>>> import numpy as np
>>> np.set_printoptions(precision=4, suppress=True, linewidth=200, legacy="1.25")
>>> M = np.loadtxt("a.csv", delimiter=",")
>>> M
array([[ 1.0123, -0.217 , -2.0622,  0.8058],
       [ 1.1507, -0.2487, -2.3087,  0.9036],
       [ 0.7914, -0.1151, -2.1676,  0.969 ],
       [ 1.1221,  0.1518, -2.4195,  0.8323],
       [ 0.8919, -0.0306, -1.7759,  1.2196],
       [-2.3021,  1.9125, -1.0585, -1.4452],
       [-1.8436,  1.9642, -0.7341, -1.9258],
       [-2.2779,  2.2904, -0.8768, -2.3958],
       [-1.8052,  2.2126, -0.6773, -1.7619],
       [-2.045 ,  2.2481, -0.8458, -1.8334]])
>>> Xc = M - M.mean(axis=0)
>>> left, s, Vt = np.linalg.svd(Xc, full_matrices=False)
>>> np.abs(Vt[-1])
array([0.171 , 0.8711, 0.2626, 0.3781])
>>> Vt[0] * np.sign(Vt[0, np.abs(Vt[0]).argmax()])
array([ 0.6225, -0.4539, -0.2666,  0.5791])
>>> np.abs(Vt[0]).argmax()
0
>>> round(float((s ** 2).sum() ** 2 / (s ** 4).sum()), 4)
1.035
>>> np.round(Xc.mean(axis=0), 4) + 0
array([0., 0., 0., 0.])
>>> np.abs(left[:, 0]).argmax()
7
>>> (np.sign(left[:, 0]) == np.sign(left[0, 0])).astype(int)
array([1, 1, 1, 1, 1, 0, 0, 0, 0, 0])
>>> Xc = M - M.mean(axis=0)
>>> evecs = np.linalg.svd(Xc)[2][:2]
>>> B = Xc - Xc @ evecs.T @ evecs
>>> (Xc @ evecs.T).std(axis=0)
array([2.4509, 0.2277])
>>> np.diag(evecs.T @ evecs)
array([0.7011, 0.2128, 0.2307, 0.8554])
>>> np.round(np.cov(Xc @ evecs.T, rowvar=False), 4) + 0
array([[6.6745, 0.    ],
       [0.    , 0.0576]])
>>> cent = M[[3, 9]].astype(float)
>>> for _ in range(4):
...     labels = np.linalg.norm(M[:, None] - cent, axis=-1).argmin(axis=1)
...     cent = np.array([M[labels == j].mean(axis=0) for j in range(2)])
... 
>>> labels
array([0, 0, 0, 0, 0, 1, 1, 1, 1, 1])
>>> cent
array([[ 0.9937, -0.0919, -2.1468,  0.9461],
       [-2.0548,  2.1256, -0.8385, -1.8724]])
>>> np.abs(cent[1] - cent[0]).argmax()
0
>>> x0 = np.array([1, 2, 0, 0])
>>> h1 = np.maximum(M @ x0, 0)
>>> np.maximum(M @ x0, 0) - np.maximum(-M @ x0, 0)
array([0.5783, 0.6533, 0.5612, 1.4257, 0.8307, 1.5229, 2.0848, 2.3029, 2.62  , 2.4512])
>>> feats = np.loadtxt("out11.csv", delimiter=",")
>>> feats
array([[0.5   , 0.25  , 0.25  , 0.    ],
       [0.    , 0.3333, 0.3333, 0.3333],
       [0.    , 0.1667, 0.3333, 0.5   ],
       [0.4   , 0.2   , 0.2   , 0.2   ]])
>>> def softmax(z):
...     e = np.exp(z - z.max(axis=-1, keepdims=True))
...     return e / e.sum(axis=-1, keepdims=True)
... 
>>> softmax(feats).sum(axis=1)
array([1., 1., 1., 1.])
>>> scores = feats @ feats.T / np.sqrt(4)
>>> softmax(scores + np.triu(np.full(scores.shape, -np.inf), 1))
array([[1.    , 0.    , 0.    , 0.    ],
       [0.4792, 0.5208, 0.    , 0.    ],
       [0.3076, 0.3414, 0.351 , 0.    ],
       [0.2569, 0.2444, 0.2444, 0.2543]])
>>> softmax(scores)
array([[0.2669, 0.2405, 0.2355, 0.2571],
       [0.2386, 0.2594, 0.2594, 0.2426],
       [0.2332, 0.2587, 0.266 , 0.2421],
       [0.2569, 0.2444, 0.2444, 0.2543]])
>>> softmax(scores).round(6).argmax(axis=1)
array([0, 1, 2, 0])
>>> x0 = np.array([1, 0, 0, 2])
>>> h1 = np.maximum(feats @ x0, 0)
>>> feats.T @ h1
array([0.57  , 0.6739, 0.8406, 0.8822])
>>> np.tanh(feats @ x0)
array([0.4621, 0.5828, 0.7616, 0.664 ])
>>> np.flatnonzero(h1 > 1e-9)
array([0, 1, 2, 3])
>>> rng = np.random.default_rng(72)
>>> B = feats + rng.integers(-2, 3, (4, 2)) @ rng.integers(-2, 3, (2, 4))
>>> B
array([[ 0.5   ,  2.25  ,  6.25  , -6.    ],
       [ 0.    ,  1.3333, -2.6667,  3.3333],
       [ 0.    , -0.8333, -2.6667,  3.5   ],
       [ 0.4   , -1.8   , -5.8   ,  6.2   ]])
>>> B - feats
array([[ 0.,  2.,  6., -6.],
       [ 0.,  1., -3.,  3.],
       [ 0., -1., -3.,  3.],
       [ 0., -2., -6.,  6.]])
>>> F = np.load("dump.npy")
>>> F
array([[5., 1., 1., 1., 1.],
       [1., 5., 1., 1., 1.],
       [1., 1., 5., 1., 1.],
       [1., 1., 1., 5., 1.],
       [1., 1., 1., 1., 5.]])
>>> x0 = np.array([1, -5, -5, -3, 0])
>>> h1 = np.maximum(F @ x0, 0)
>>> np.maximum(F @ x0, 0) - np.maximum(-F @ x0, 0)
array([ -8., -32., -32., -24., -12.])
>>> F.T @ h1
array([0., 0., 0., 0., 0.])
>>> np.maximum(F @ (3 * x0), 0)
array([0., 0., 0., 0., 0.])
>>> x0 = np.ones(5)
>>> for _ in range(7):
...     x0 = F @ x0
...     x0 /= np.linalg.norm(x0)
...     print(round(x0 @ F @ x0, 4))
... 
9.0
9.0
9.0
9.0
9.0
9.0
9.0
>>> x0
array([0.4472, 0.4472, 0.4472, 0.4472, 0.4472])
>>> J = np.load("run15.npy")
>>> J
array([[ -99,    3,    1,    2],
       [   2,  -98,    1,    3],
       [   1,    0,  -17,    2],
       [   3,    0,    0, -180]])
>>> P = np.triu(np.array([[2, 0, 3, 1], [-3, 3, 2, 3], [1, 1, 0, 2], [-1, -2, 3, 3]]), 1) + np.eye(4)
>>> B = P @ J @ np.linalg.inv(P)
>>> B
array([[ -93.,    3.,  223., -534.],
       [  13.,  -98.,  124., -500.],
       [   7.,    0.,  -38., -289.],
       [   3.,    0.,   -9., -165.]])
>>> P @ J - J @ P
array([[   6.,    0.,  240.,  -86.],
       [  11.,    0.,  156., -246.],
       [   6.,    0.,   -3., -327.],
       [   0.,    0.,   -9.,   -3.]])
>>> np.trace(B), np.trace(J)
(-394.0, -394)
>>> np.allclose(feats @ feats.T, feats.T @ feats)
False
>>> (feats - feats.T) / 2
array([[ 0.    ,  0.125 ,  0.125 , -0.2   ],
       [-0.125 ,  0.    ,  0.0833,  0.0667],
       [-0.125 , -0.0833,  0.    ,  0.15  ],
       [ 0.2   , -0.0667, -0.15  ,  0.    ]])
>>> labels = rng.permutation(4)
>>> labels
array([1, 2, 3, 0])
>>> B = J[labels][:, labels]
>>> np.diag(B)
array([ -98,  -17, -180,  -99])
>>> np.linalg.svd(J, compute_uv=False)
array([180.1217, 101.0486,  95.8795,  16.9849])
>>> J - J[0]
array([[   0,    0,    0,    0],
       [ 101, -101,    0,    1],
       [ 100,   -3,  -18,    0],
       [ 102,   -3,   -1, -182]])
>>> J.sum(axis=0)
array([ -93,  -95,  -15, -173])
>>> np.count_nonzero(J)
13
>>> J.mean(axis=0)
array([-23.25, -23.75,  -3.75, -43.25])
>>> ev, evecs = np.linalg.eig(J)
>>> np.sort(np.linalg.eigvals(J.T))
array([-180.0696, -101.0224,  -95.9211,  -16.9869])
>>> ev
array([-180.0696, -101.0224,  -95.9211,  -16.9869])
>>> arr = np.vander(np.arange(5) - 1, 3, increasing=True)
>>> arr
array([[ 1, -1,  1],
       [ 1,  0,  0],
       [ 1,  1,  1],
       [ 1,  2,  4],
       [ 1,  3,  9]])
>>> B = np.c_[arr[:, :2] @ np.array([[-3, -2], [-3, 2]]), np.array([1, 2, 2, -2, -2])]
>>> B
array([[  0,  -4,   1],
       [ -3,  -2,   2],
       [ -6,   0,   2],
       [ -9,   2,  -2],
       [-12,   4,  -2]])
>>> np.linalg.norm(np.linalg.qr(arr)[0].T @ B, axis=0) ** 2 / ((B ** 2).sum(axis=0) + 1e-12)
array([1.    , 1.    , 0.7513])
>>> np.linalg.matrix_rank(B)
3
>>> P = arr @ np.linalg.solve(arr.T @ arr, arr.T)
>>> np.diag(P)
array([0.8857, 0.3714, 0.4857, 0.3714, 0.8857])
>>> np.linalg.matrix_rank(np.eye(5) - P)
2
>>> np.round(P @ arr[:, 2], 4) + 0
array([1., 0., 1., 4., 9.])
>>> np.round(np.linalg.eigvalsh(P), 4) + 0
array([0., 0., 1., 1., 1.])
>>> np.round((np.eye(5) - P) @ arr, 4) + 0
array([[0., 0., 0.],
       [0., 0., 0.],
       [0., 0., 0.],
       [0., 0., 0.],
       [0., 0., 0.]])
>>> C2 = arr.T @ arr
>>> C2
array([[ 5,  5, 15],
       [ 5, 15, 35],
       [15, 35, 99]])
>>> np.linalg.matrix_rank(C2)
3
>>> np.trace(C2), (arr ** 2).sum()
(119, 119)
>>> np.diag(C2)
array([ 5, 15, 99])
>>> x0 = np.array([4, -5, -1])
>>> rhs = arr @ x0
>>> rhs
array([  8,   4,  -2, -10, -20])
>>> np.round(np.linalg.pinv(arr) @ arr, 4) + 0
array([[1., 0., 0.],
       [0., 1., 0.],
       [0., 0., 1.]])
>>> np.linalg.solve(arr.T @ arr, arr.T @ rhs)
array([ 4., -5., -1.])
>>> rhs = rhs + 0.1 * rng.normal(size=5)
>>> rhs
array([  7.9394,   3.8825,  -1.9523,  -9.9247, -20.0088])
>>> c, *_ = np.linalg.lstsq(arr, rhs)
>>> round(float(np.linalg.norm(rhs - arr @ c)), 4)
0.1152
>>> np.round(arr.T @ (rhs - arr @ c), 4) + 0
array([0., 0., 0.])
>>> c.round()
array([ 4., -5., -1.])
>>> c
array([ 3.9713, -4.9429, -1.0137])
>>> r0 = np.array([-3, 0, 1])
>>> np.polyval(r0, arr[3])
array([ -2, -11, -47])
>>> np.correlate(arr[3], arr[0], "full")
array([ 1,  1,  3, -2,  4])
>>> np.convolve(arr[3], r0)
array([ -3,  -6, -11,   2,   4])
>>> np.cross(arr[3, :3], arr[0, :3])
array([ 6,  3, -3])
>>> r0 = np.array([-3, 1, -3, 0])
>>> K = np.outer(rng.normal(size=27), r0) + 0.3 * rng.normal(size=(27, 4))
>>> K
array([[ 6.1375, -1.7011,  5.4902, -0.1141],
       [-1.0316,  0.1391, -0.7288,  0.3044],
       [-0.5042, -0.0905, -0.9898,  0.3597],
       [ 2.1203, -0.3677,  2.4222, -0.1874],
       [-2.8357,  0.6005, -2.4179,  0.0056],
       [-4.1262,  1.075 , -4.4598, -0.0939],
       [-2.2168,  1.0016, -2.5188, -0.0543],
       [-0.7384,  0.1354, -1.0859, -0.4344],
       [ 1.4803, -0.4985,  1.853 ,  0.1074],
       [-1.3903,  0.3202, -1.685 , -0.3053],
       [ 3.9306, -1.6468,  3.9399,  0.7565],
       [-1.997 ,  0.7268, -2.76  ,  0.0917],
       [-2.4048,  0.623 , -1.6551, -0.2666],
       [-0.164 ,  0.0147,  0.2009,  0.1068],
       [-3.1901,  1.3325, -2.9199, -0.2827],
       [ 1.2219, -1.0393,  1.2878, -0.0143],
       [-2.5749,  0.5586, -2.4757, -0.1318],
       [-1.4468,  0.6322, -1.4532, -0.2207],
       [-0.0631,  0.0149, -0.3236,  0.0471],
       [-2.1849, -0.3171, -2.7177, -0.0901],
       [ 1.474 , -0.5109,  2.1665,  0.0034],
       [ 0.9412, -0.2537,  1.143 ,  0.1169],
       [ 4.7449, -1.3852,  4.8818, -0.1798],
       [ 0.3042, -0.3751, -0.0017, -0.2296],
       [-1.6657,  0.7102, -1.5574,  0.1626],
       [-1.8422,  1.3837, -2.2594, -0.8112],
       [-0.7784,  0.7454, -1.3736, -0.109 ]])
>>> B = np.c_[K[:, :2] @ np.array([[0, -1], [-1, 2]]), np.array([0, 2, 0, 0, 1, 3, 0, 1, 3, 1, 0, 3, 1, 2, 0, 2, 2, 2, 3, 0, 1, 2, 3, 1, 0, 2, 3])]
>>> B
array([[ 1.7011, -9.5398,  0.    ],
       [-0.1391,  1.3098,  2.    ],
       [ 0.0905,  0.3231,  0.    ],
       [ 0.3677, -2.8557,  0.    ],
       [-0.6005,  4.0367,  1.    ],
       [-1.075 ,  6.2763,  3.    ],
       [-1.0016,  4.2199,  0.    ],
       [-0.1354,  1.0092,  1.    ],
       [ 0.4985, -2.4773,  3.    ],
       [-0.3202,  2.0307,  1.    ],
       [ 1.6468, -7.2242,  0.    ],
       [-0.7268,  3.4505,  3.    ],
       [-0.623 ,  3.6508,  1.    ],
       [-0.0147,  0.1935,  2.    ],
       [-1.3325,  5.855 ,  0.    ],
       [ 1.0393, -3.3004,  2.    ],
       [-0.5586,  3.6922,  2.    ],
       [-0.6322,  2.7112,  2.    ],
       [-0.0149,  0.0928,  3.    ],
       [ 0.3171,  1.5507,  0.    ],
       [ 0.5109, -2.4957,  1.    ],
       [ 0.2537, -1.4485,  2.    ],
       [ 1.3852, -7.5154,  3.    ],
       [ 0.3751, -1.0543,  1.    ],
       [-0.7102,  3.0862,  0.    ],
       [-1.3837,  4.6096,  2.    ],
       [-0.7454,  2.2692,  3.    ]])
>>> np.linalg.matrix_rank(B)
3
>>> np.linalg.matrix_rank(np.c_[K, B])
5
